In [1]: import numpy as np

In [2]: np.set_printoptions(precision=1, suppress=True, linewidth=140, sign=" ")

In [3]: W0 = np.loadtxt("data.csv", delimiter=",")

In [4]: W0
Out[4]: 
array([[-0.4,  0.9,  0.3],
       [ 0.9,  0.5, -0.2],
       [ 0.3, -0.2,  0.9]])

In [5]: rng = np.random.default_rng(3560)

In [6]: labels = rng.permutation(3)

In [7]: Y = W0[:, labels] * rng.choice([-1, 1], 3)

In [8]: Y
Out[8]: 
array([[ 0.3,  0.4,  0.9],
       [-0.2, -0.9,  0.5],
       [ 0.9, -0.3, -0.2]])

In [9]: Uu, _, Vt = np.linalg.svd(W0.T @ Y)

In [10]: np.round(Uu @ Vt, 1) + 0
Out[10]: 
array([[ 0., -1.,  0.],
       [ 0.,  0.,  1.],
       [ 1.,  0.,  0.]])

In [11]: q, vecs = np.linalg.qr(Y[:, :1])[0], np.linalg.qr(Y[:, 1:])[0]

In [12]: sv = np.linalg.svd(q.T @ vecs, compute_uv=False)

In [13]: np.degrees(np.arccos(sv.clip(0, 1)))
Out[13]: array([ 90.])

In [14]: m1 = np.load("layer16.npy")

In [15]: m1.round(1) + 0
Out[15]: 
array([[ 0. ,  0.5,  0.4,  0.5, -0.4, -0.4,  0.7],
       [ 0.5,  0.9, -0.4, -0.8,  0.4,  0.2, -0.2],
       [ 0.4, -0.4,  0.9,  1. ,  0.3,  0.1,  0. ],
       [ 0.5, -0.8,  1. , -1. , -0.3,  0.7,  0.1],
       [-0.4,  0.4,  0.3, -0.3, -1. ,  0.3,  0.2],
       [-0.4,  0.2,  0.1,  0.7,  0.3,  0.6, -0.2],
       [ 0.7, -0.2,  0. ,  0.1,  0.2, -0.2, -1.4]])

In [16]: evals, vecs = np.linalg.eigh(m1)

In [17]: (evals > 1e-8).sum(), (evals < -1e-8).sum()
Out[17]: (np.int64(3), np.int64(3))

In [18]: np.round(np.linalg.svd(m1, compute_uv=False), 1) + 0
Out[18]: array([ 2.,  2.,  2.,  1.,  1.,  1.,  0.])

In [19]: np.round(vecs @ np.diag(evals) @ vecs.T, 1) + 0
Out[19]: 
array([[ 0. ,  0.5,  0.4,  0.5, -0.4, -0.4,  0.7],
       [ 0.5,  0.9, -0.4, -0.8,  0.4,  0.2, -0.2],
       [ 0.4, -0.4,  0.9,  1. ,  0.3,  0.1,  0. ],
       [ 0.5, -0.8,  1. , -1. , -0.3,  0.7,  0.1],
       [-0.4,  0.4,  0.3, -0.3, -1. ,  0.3,  0.2],
       [-0.4,  0.2,  0.1,  0.7,  0.3,  0.6, -0.2],
       [ 0.7, -0.2,  0. ,  0.1,  0.2, -0.2, -1.4]])

In [20]: np.unique(evals.round(6) + 0, return_counts=True)[1]
Out[20]: array([ 2,  1,  1,  2,  1])

In [21]: np.round(np.linalg.eigvalsh(m1 @ m1), 1) + 0
Out[21]: array([ 0.,  1.,  1.,  1.,  4.,  4.,  4.])

In [22]: np.round(vecs.T @ m1 @ vecs, 1) + 0
Out[22]: 
array([[-2.,  0.,  0.,  0.,  0.,  0.,  0.],
       [ 0., -2.,  0.,  0.,  0.,  0.,  0.],
       [ 0.,  0., -1.,  0.,  0.,  0.,  0.],
       [ 0.,  0.,  0.,  0.,  0.,  0.,  0.],
       [ 0.,  0.,  0.,  0.,  1.,  0.,  0.],
       [ 0.,  0.,  0.,  0.,  0.,  1.,  0.],
       [ 0.,  0.,  0.,  0.,  0.,  0.,  2.]])
